$ ipython --no-banner

In [1]: import numpy as np

In [2]: np.set_printoptions(precision=2, suppress=True, linewidth=140, legacy="1.25")

In [3]: X = np.loadtxt("sample15.csv", delimiter=",")

In [4]: print(X)
[[0. 1. 0. 0. 1. 1.]
 [1. 0. 0. 0. 0. 1.]
 [0. 0. 0. 1. 0. 0.]
 [0. 0. 1. 0. 0. 0.]
 [1. 0. 0. 0. 0. 1.]
 [1. 1. 0. 0. 1. 0.]]

In [5]: print(np.round(np.linalg.det(X), 2))
0.0

In [6]: print((X != 0).astype(int))
[[0 1 0 0 1 1]
 [1 0 0 0 0 1]
 [0 0 0 1 0 0]
 [0 0 1 0 0 0]
 [1 0 0 0 0 1]
 [1 1 0 0 1 0]]

In [7]: print(np.round(np.sort(np.linalg.eigvals(X).real), 2) + 0)
[-1.56 -1.   -1.    0.    1.    2.56]

In [8]: print(round(float(np.linalg.eigvalsh(X).min()), 2))
-1.56

In [9]: print(np.all(np.linalg.eigvalsh(X) > 0))
False

In [10]: print([round(float(np.linalg.det(X[:i, :i])), 2) + 0 for i in range(1, 7)])
[0.0, -1.0, 0.0, 1.0, 0.0, 0.0]

In [11]: left, s, Vt = np.linalg.svd(X)

In [12]: print(np.argmax(s[:-1] / (s[1:] + 1e-6)) + 1)
5

In [13]: other = left[:, :5] @ np.diag(s[:5]) @ Vt[:5]

In [14]: print(np.round(np.linalg.norm(X - other) / np.linalg.norm(X), 2))
0.0

In [15]: E = np.loadtxt("layer9.csv", delimiter=",")

In [16]: print(E)
[[ 0.  7.  0.  0.  0.]
 [ 0.  9.  0.  1.  0.]
 [ 0.  0.  0.  0.  0.]
 [ 0. 11.  0.  0.  0.]
 [ 0.  8.  7.  0.  0.]
 [ 0. 11.  0.  0.  0.]
 [ 0.  9.  0.  0.  0.]
 [ 0.  9.  6.  0.  0.]
 [ 0.  8.  0.  0.  0.]
 [ 0.  6.  3.  0.  0.]
 [ 0.  9.  0.  0.  0.]
 [ 0.  8.  0.  0.  0.]
 [ 0.  0.  1.  0.  0.]
 [ 0.  5.  4.  0.  0.]
 [ 0.  0.  0.  0.  0.]
 [ 0.  2.  0.  0.  0.]
 [ 0.  0.  0.  0.  0.]
 [ 0.  9.  0.  0.  0.]
 [ 0. 13.  2.  0.  0.]
 [ 0.  4.  0.  0.  0.]]

In [17]: left, s, Vt = np.linalg.svd(E)

In [18]: print(s)
[34.16  9.29  0.95  0.    0.  ]

In [19]: other = left[:, :3] @ np.diag(s[:3]) @ Vt[:3]

In [20]: print(np.linalg.matrix_rank(E, rtol=0.05))
2
